In [1]: import numpy as np

In [2]: from numpy import linalg as LA

In [3]: np.set_printoptions(precision=2, suppress=True, linewidth=160, floatmode="fixed")

In [4]: E = np.minimum.outer(np.arange(1, 7), np.arange(1, 7)) * -1

In [5]: print(E)
[[-1 -1 -1 -1 -1 -1]
 [-1 -2 -2 -2 -2 -2]
 [-1 -2 -3 -3 -3 -3]
 [-1 -2 -3 -4 -4 -4]
 [-1 -2 -3 -4 -5 -5]
 [-1 -2 -3 -4 -5 -6]]

In [6]: th = np.radians(90)

In [7]: Rm = np.eye(6)

In [8]: Rm[1, 1] = Rm[4, 4] = np.cos(th)

In [9]: Rm[1, 4], Rm[4, 1] = -np.sin(th), np.sin(th)

In [10]: Rm.round(2) + 0
Out[10]: 
array([[ 1.00,  0.00,  0.00,  0.00,  0.00,  0.00],
       [ 0.00,  0.00,  0.00,  0.00, -1.00,  0.00],
       [ 0.00,  0.00,  1.00,  0.00,  0.00,  0.00],
       [ 0.00,  0.00,  0.00,  1.00,  0.00,  0.00],
       [ 0.00,  1.00,  0.00,  0.00,  0.00,  0.00],
       [ 0.00,  0.00,  0.00,  0.00,  0.00,  1.00]])

In [11]: M2 = E @ Rm.T

In [12]: LA.svd(E, compute_uv=False), LA.svd(M2, compute_uv=False)
Out[12]: 
(array([17.21,  1.99,  0.77,  0.45,  0.32,  0.27]),
 array([17.21,  1.99,  0.77,  0.45,  0.32,  0.27]))

In [13]: print(round(float(LA.det(Rm)), 2), np.trace(Rm))
1.0 4.0

In [14]: M2
Out[14]: 
array([[-1.00,  1.00, -1.00, -1.00, -1.00, -1.00],
       [-1.00,  2.00, -2.00, -2.00, -2.00, -2.00],
       [-1.00,  3.00, -3.00, -3.00, -2.00, -3.00],
       [-1.00,  4.00, -3.00, -4.00, -2.00, -4.00],
       [-1.00,  5.00, -3.00, -4.00, -2.00, -5.00],
       [-1.00,  5.00, -3.00, -4.00, -2.00, -6.00]])

In [15]: np.abs(M2 - E).max(axis=0)
Out[15]: array([0.00, 7.00, 0.00, 0.00, 3.00, 0.00])

In [16]: print(np.allclose(E @ E.T, M2 @ M2.T))
True
